In [1]: import numpy as np

In [2]: import numpy.linalg as la

In [3]: np.set_printoptions(precision=2, suppress=True, linewidth=120)

In [4]: mat = np.load("sample11.npy")

In [5]: print(mat)
[[-6  3  9 -9]
 [-4  2  6 -6]
 [ 6 -3 -9  9]
 [ 4 -2 -6  6]
 [ 2 -1 -3  3]
 [-2  1  3 -3]]

In [6]: def softmax(z):
   ...:     e = np.exp(z - z.max(axis=-1, keepdims=True))
   ...:     return e / e.sum(axis=-1, keepdims=True)
   ...: 

In [7]: print(np.round(softmax(mat[0]), 2) + 0)
[0. 0. 1. 0.]

In [8]: att = mat @ mat.T / np.sqrt(4)

In [9]: print(np.round(softmax(att), 2) + 0)
[[1. 0. 0. 0. 0. 0.]
 [1. 0. 0. 0. 0. 0.]
 [0. 0. 1. 0. 0. 0.]
 [0. 0. 1. 0. 0. 0.]
 [0. 0. 1. 0. 0. 0.]
 [1. 0. 0. 0. 0. 0.]]

In [10]: X = np.loadtxt("out11.csv", delimiter=",")

In [11]: print(X)
[[ 0.33 59.65 -0.15 57.62  0.03 20.43 39.74]
 [ 0.98 58.5   0.89 59.64  0.07 19.52 38.47]
 [-0.68 58.94  2.43 59.02 -0.15 21.33 40.22]
 [-0.54 59.62 -0.45 60.46  1.28 21.44 39.79]
 [ 1.54 59.61 -1.44 61.05 -1.49 18.47 40.34]
 [-0.1  60.53  0.9  59.76 -0.04 17.91 39.21]
 [-0.73 61.58  1.55 59.59  0.3  21.13 40.28]
 [-1.27 58.84 -0.66 61.11  0.81 21.36 40.19]
 [ 0.8  60.14 -1.66 60.11  0.14 21.29 40.9 ]
 [ 0.82 60.58 -0.16 61.14 -1.05 18.86 40.74]
 [-0.94 58.47  1.25 61.89 -0.46 20.13 42.16]]

In [12]: out = np.c_[X[:, :6] @ np.array([[2, 3, 3, 3, -2, -3],
    ...:     [-3, 2, 2, -2, 0, -2],
    ...:     [3, 1, 1, -3, -3, 3],
    ...:     [2, -1, 3, -2, 2, -3],
    ...:     [-3, -2, 3, -2, 2, 0],
    ...:     [1, -2, 0, -3, 3, 0]]), np.array([2, 2, 1, 2, 2, 1, 1, 2, 0, 1, 1])]

In [13]: print(out)
[[ -43.16   21.6   293.09 -294.45  176.38 -293.6     2.  ]
 [ -32.28   22.01  299.96 -294.71  173.35 -296.19    2.  ]
 [ -31.07   16.89  294.88 -308.94  175.8  -285.61    1.  ]
 [ -42.77   11.27  302.39 -307.31  190.23 -300.35    2.  ]
 [ -35.03   27.39  301.08 -284.81  175.77 -311.31    2.  ]
 [ -41.54   26.16  300.82 -297.23  170.67 -297.34    1.  ]
 [ -42.14   20.07  302.19 -313.17  179.98 -295.09    1.  ]
 [ -39.89    7.76  298.97 -307.43  192.44 -299.18    2.  ]
 [ -42.71   18.05  301.77 -297.27  187.75 -307.99    0.  ]
 [ -36.29   26.7   303.73 -294.98  175.6  -307.52    1.  ]
 [ -28.25   14.14  299.66 -306.76  181.38 -296.04    1.  ]]

In [14]: print(la.norm(la.qr(X)[0].T @ out, axis=0) ** 2 / ((out ** 2).sum(axis=0) + 1e-12))
[1.   1.   1.   1.   1.   1.   0.87]

In [15]: print(la.matrix_rank(out))
7
